$ python3 -q
>>> import numpy as np
>>> np.set_printoptions(precision=2, suppress=True, linewidth=200, legacy="1.25")
>>> F = np.loadtxt("block10.csv", delimiter=",")
>>> F
array([[ 8.,  6.,  2.,  7., -2.,  2.,  8.,  1., -6.,  4.,  9.,  8.],
       [ 0.,  5.,  4.,  0.,  1.,  0.,  1.,  2.,  5.,  4.,  3.,  1.],
       [ 0.,  3.,  5.,  0.,  1.,  5.,  5.,  1.,  2.,  2.,  4.,  3.],
       [ 0.,  3.,  2.,  1.,  0.,  1.,  3.,  3.,  1.,  1.,  4.,  2.],
       [ 0.,  4.,  4.,  1.,  4.,  2.,  5.,  0.,  3.,  1.,  0.,  0.],
       [ 0.,  5.,  0.,  5.,  5.,  2.,  0.,  5.,  4.,  4.,  5.,  0.],
       [ 0.,  2.,  3.,  4.,  1.,  5.,  4.,  4.,  2.,  1.,  0.,  2.],
       [ 0.,  2.,  0.,  2.,  1.,  3.,  0.,  4.,  3.,  3.,  4.,  4.],
       [ 0.,  4.,  0.,  2.,  4.,  0.,  3.,  1.,  1.,  1.,  5.,  1.],
       [ 0.,  4.,  5.,  0.,  3.,  1.,  4.,  0.,  1.,  4.,  1.,  1.],
       [ 0.,  3.,  0.,  1.,  3.,  4.,  2.,  3.,  1.,  1.,  0.,  2.],
       [ 0.,  3.,  1.,  4.,  1.,  4.,  1.,  1.,  2.,  3.,  2.,  4.]])
>>> round(float(np.linalg.norm(F, 1)), 2), np.round(np.linalg.norm(F, np.inf), 2)
(44.0, 63.0)
>>> np.linalg.norm(F, axis=1).argmax()
0
>>> round(np.linalg.norm(F[2] - F[10]), 2)
7.94
>>> round(float(np.linalg.norm(F) ** 2 / np.linalg.norm(F, 2) ** 2), 2)
1.57
>>> Y = np.array([[-3, -1],
...     [1, 1],
...     [1, 1],
...     [-3, 2],
...     [3, 2],
...     [-3, -3],
...     [-2, 2],
...     [-1, 0],
...     [-1, -1],
...     [0, -3],
...     [-3, -1],
...     [-3, -2]])
>>> F @ Y
array([[-111.,  -11.],
       [  -9.,   -9.],
       [ -38.,  -13.],
       [ -29.,   -2.],
       [  -2.,   16.],
       [ -25.,   -2.],
       [ -39.,   -1.],
       [ -41.,  -25.],
       [ -16.,   11.],
       [   0.,    4.],
       [ -17.,   -5.],
       [ -40.,  -17.]])
>>> np.vstack([F, Y.T]).shape
(14, 12)
>>> np.einsum("ik,kj->ji", F, Y)
array([[-111.,   -9.,  -38.,  -29.,   -2.,  -25.,  -39.,  -41.,  -16.,    0.,  -17.,  -40.],
       [ -11.,   -9.,  -13.,   -2.,   16.,   -2.,   -1.,  -25.,   11.,    4.,   -5.,  -17.]])
>>> np.linalg.matrix_rank(F @ Y)
2
